% python3 -q
>>> import numpy as np
>>> import numpy.linalg as la
>>> np.set_printoptions(precision=1, suppress=True, linewidth=160, sign=" ")
>>> feats = np.array([[1.0, -1.0, 0.0, 0.0],
...     [-1.0, -1.0, -1.0, 0.0],
...     [0.0, -1.0, 0.0, -1.0],
...     [0.0, 0.0, -1.0, -1.0]])
>>> round(float(la.eigvalsh(feats).min()), 1)
-2.1
>>> np.all(la.eigvalsh(feats) > 0)
np.False_
>>> evals, V = la.eigh(feats)
>>> x = np.array([0, 2, 0, -1])
>>> x @ feats @ x / (x @ x), round(float(evals[0]), 1), round(float(evals[-1]), 1)
(np.float64(-1.0), -2.1, 1.6)
>>> left, s, Vt = la.svd(feats, full_matrices=False)
>>> s / s[0]
array([ 1. ,  0.7,  0.6,  0.4])
>>> np.round(left.T @ left, 1) + 0
array([[ 1.,  0.,  0.,  0.],
       [ 0.,  1.,  0.,  0.],
       [ 0.,  0.,  1.,  0.],
       [ 0.,  0.,  0.,  1.]])
>>> (s > 1e-8).sum()
np.int64(4)
>>> np.round(Vt @ Vt.T, 1) + 0
array([[ 1.,  0.,  0.,  0.],
       [ 0.,  1.,  0.,  0.],
       [ 0.,  0.,  1.,  0.],
       [ 0.,  0.,  0.,  1.]])
>>> m1 = np.load("run3.npy")
>>> m1
array([[ 0.5,  0. ,  0.3],
       [-1.6, -0.8,  1.2],
       [ 3.6,  0.9, -1.1],
       [ 2.2, -0.2,  0.3],
       [-1.5, -0.3,  0.7],
       [ 0.1,  0.2, -0.2],
       [ 3. ,  0.8, -1. ],
       [ 3. ,  0.5, -1. ],
       [ 2.8,  1.1, -1.3],
       [-1.4, -0.2,  0.5],
       [ 0.8,  0. ,  0.1],
       [ 2.3,  0.9, -1.1],
       [-3.2, -1.5,  1.9],
       [ 0.1,  0.7, -0.7],
       [ 4. ,  1.1, -1. ],
       [ 2.7,  0.7, -1.2],
       [ 1.9,  0.8, -0.8],
       [ 2.6,  0.9, -1. ],
       [-2.3,  0. ,  0.1],
       [ 1.7, -0.5,  0.5],
       [-2. , -0.8,  1.2],
       [-0.5, -0.1,  0.2],
       [ 2.3,  0.7, -0.7]])
>>> hat = m1 @ la.solve(m1.T @ m1, m1.T)
>>> np.round(la.eigvalsh(hat), 1) + 0
array([ 0.,  0.,  0.,  0.,  0.,  0.,  0.,  0.,  0.,  0.,  0.,  0.,  0.,  0.,  0.,  0.,  0.,  0.,  0.,  0.,  1.,  1.,  1.])
>>> np.allclose(hat @ hat, hat)
True
>>> round(float(np.trace(hat)), 1)
3.0
>>> np.round(np.diag(hat), 1) + 0
array([ 0.1,  0.1,  0.1,  0.2,  0.1,  0. ,  0.1,  0.2,  0.1,  0.1,  0. ,  0.1,  0.2,  0.1,  0.3,  0.2,  0.1,  0.1,  0.1,  0.3,  0.1,  0. ,  0.1])
>>> dist = la.norm(m1[:, None] - m1[None], axis=-1)
>>> dist.shape
(23, 23)
>>> (dist + 1e9 * np.eye(23)).round(6).argmin(axis=1)
array([ 10,  20,  14,  19,   9,   0,   7,   6,  17,   4,   0,  17,  20,   5,   2,  17,  22,  15,   9,   3,   1,   5,  16])
>>> la.matrix_rank(dist ** 2)
np.int64(5)
>>> la.norm(m1, axis=1)
array([ 0.6,  2.2,  3.9,  2.2,  1.7,  0.3,  3.3,  3.2,  3.3,  1.5,  0.8,  2.7,  4. ,  1. ,  4.3,  3. ,  2.2,  2.9,  2.3,  1.8,  2.5,  0.5,  2.5])
>>> dist.mean(axis=1).argmax()
np.int64(12)
>>> Xs = m1 - m1.mean(axis=0)
>>> V = la.svd(Xs)[2][:2]
>>> Y = Xs - Xs @ V.T @ V
>>> round(float(la.norm(Y) / la.norm(Xs)), 1)
0.0
>>> (Xs @ V.T).std(axis=0)
array([ 2.3,  0.5])
>>> np.round(np.cov(Xs @ V.T, rowvar=False), 1) + 0
array([[ 5.5,  0. ],
       [ 0. ,  0.3]])
>>> np.round(Y.std(axis=0), 1) + 0
array([ 0. ,  0.1,  0.1])
>>> np.diag(V.T @ V)
array([ 1. ,  0.4,  0.6])
>>> F = np.load("case5.npy")
>>> F
array([[-23.,  17.,  -9.],
       [-34.,  28., -18.],
       [-18.,  18., -16.]])
>>> rng = np.random.default_rng(997)
>>> labels = rng.permutation(3)
>>> labels
array([ 1,  0,  2])
>>> Y = F[labels][:, labels]
>>> np.round(la.det(Y), 1), round(la.det(F[labels]), 1)
(np.float64(84.0), np.float64(-84.0))
>>> np.trace(Y)
np.float64(-11.0)
>>> Y
array([[ 28., -34., -18.],
       [ 17., -23.,  -9.],
       [ 18., -18., -16.]])
>>> la.matrix_rank(F, rtol=0.1)
np.int64(1)
>>> round(np.log10(la.cond(F)))
2
>>> la.cond(F) > 100
np.True_
>>> np.argsort(-la.norm(F, axis=0).round(6), kind="stable")[:3]
array([ 0,  1,  2])
>>> np.abs(la.svd(F)[2][-1])
array([ 0.4,  0.8,  0.4])
>>> data = np.loadtxt("a.csv", delimiter=",")
>>> data
array([[-0.5,  0.5,  0.9, -0.7],
       [-0.4, -0.1, -0.4,  0.1],
       [ 0.8, -0.9, -1. ,  1. ],
       [-0.3,  0.4,  0.9, -0.6],
       [ 0.8, -0.7, -1. ,  0.9],
       [-0.7,  0.6,  1. , -0.9],
       [-0.2, -0.3, -0.7,  0.3],
       [-0.9,  0.7,  1. , -0.9],
       [ 0.8, -0.6, -1. ,  0.9],
       [ 0.6, -0.2, -0.7,  0.5],
       [-0.9,  0.7,  1. , -0.9],
       [-0.1, -0.2, -0.6,  0.3],
       [ 0.6,  0. , -0.2,  0.3],
       [-0.4,  0.8,  1. , -0.9],
       [ 0.9, -0.9, -1. ,  1. ],
       [-1. ,  0.7,  1. , -1. ],
       [-0.9,  0.7,  1. , -0.9],
       [ 0.3, -0.6, -1. ,  0.8],
       [ 0.3, -0.6, -1. ,  0.8],
       [ 0.8, -0.7, -1. ,  0.9],
       [ 0. ,  0. ,  0.1,  0. ],
       [-0.9,  0.6,  1. , -0.9],
       [ 0.1,  0. ,  0.1,  0. ],
       [ 0.9, -0.8, -1. ,  1. ],
       [-0.8,  0.8,  1. , -1. ],
       [-0.2,  0.4,  0.9, -0.6]])
>>> x = np.array([2, 0, -1, 1])
>>> target = data @ x
>>> np.round(la.solve(data.T @ data, data.T @ target), 1) + 0
array([ 2.,  0., -1.,  1.])
>>> np.round(la.pinv(data) @ data, 1) + 0
array([[ 1.,  0.,  0.,  0.],
       [ 0.,  1.,  0.,  0.],
       [ 0.,  0.,  1.,  0.],
       [ 0.,  0.,  0.,  1.]])
>>> target
array([-2.6, -0.3,  3.6, -2.1,  3.5, -3.3,  0.6, -3.7,  3.5,  2.4, -3.7,  0.7,  1.7, -2.7,  3.8, -4. , -3.7,  2.4,  2.4,  3.5, -0.1, -3.7,  0.1,  3.8, -3.6,
       -1.9])
>>> try:
...     la.solve(data, target)
... except la.LinAlgError as e:
...     print(e)
... 
Last 2 dimensions of the array must be square
>>> target = target + 0.1 * rng.normal(size=26)
>>> target.round(1) + 0
array([-2.5, -0.4,  3.6, -2.1,  3.5, -3.2,  0.6, -3.8,  3.4,  2.4, -3.6,  0.6,  1.6, -2.8,  3.9, -4.1, -3.8,  2.2,  2.5,  3.4,  0. , -3.6,  0.1,  3.8, -3.6,
       -1.8])
>>> c, *_ = la.lstsq(data, target)
>>> np.round(la.norm(target - data @ c), 1)
np.float64(0.4)
>>> c
array([ 2.1, -0.4, -1. ,  0.7])
>>> np.round(data.T @ (target - data @ c), 1) + 0
array([ 0.,  0.,  0.,  0.])
